>>> import numpy as np
>>> import numpy.linalg as la
>>> np.set_printoptions(precision=2, suppress=True, linewidth=200)
>>> M = np.array([[13, -14, -9, 10, 4, -12, 11],
...     [-14, 38, 1, -8, 8, 6, -12],
...     [-9, 1, 37, -17, -7, -5, -22],
...     [10, -8, -17, 26, 0, 8, 0],
...     [4, 8, -7, 0, 44, -5, 4],
...     [-12, 6, -5, 8, -5, 45, -18],
...     [11, -12, -22, 0, 4, -18, 36]])
>>> theta = np.radians(180)
>>> R = np.eye(7)
>>> R[2, 2] = R[1, 1] = np.cos(theta)
>>> R[2, 1], R[1, 2] = -np.sin(theta), np.sin(theta)
>>> R.round(2) + 0
array([[ 1.,  0.,  0.,  0.,  0.,  0.,  0.],
       [ 0., -1.,  0.,  0.,  0.,  0.,  0.],
       [ 0.,  0., -1.,  0.,  0.,  0.,  0.],
       [ 0.,  0.,  0.,  1.,  0.,  0.,  0.],
       [ 0.,  0.,  0.,  0.,  1.,  0.,  0.],
       [ 0.,  0.,  0.,  0.,  0.,  1.,  0.],
       [ 0.,  0.,  0.,  0.,  0.,  0.,  1.]])
>>> Y = M @ R.T
>>> print(Y)
[[ 13.  14.   9.  10.   4. -12.  11.]
 [-14. -38.  -1.  -8.   8.   6. -12.]
 [ -9.  -1. -37. -17.  -7.  -5. -22.]
 [ 10.   8.  17.  26.   0.   8.   0.]
 [  4.  -8.   7.   0.  44.  -5.   4.]
 [-12.  -6.   5.   8.  -5.  45. -18.]
 [ 11.  12.  22.   0.   4. -18.  36.]]
>>> np.abs(Y - M).max(axis=0)
array([ 0., 76., 74.,  0.,  0.,  0.,  0.])
>>> round(float(la.det(R)), 2), np.trace(R)
(1.0, np.float64(3.0))
>>> la.svd(M, compute_uv=False), la.svd(Y, compute_uv=False)
(array([79.71, 56.16, 51.34, 29.89, 18.92,  2.08,  0.88]), array([79.71, 56.16, 51.34, 29.89, 18.92,  2.08,  0.88]))
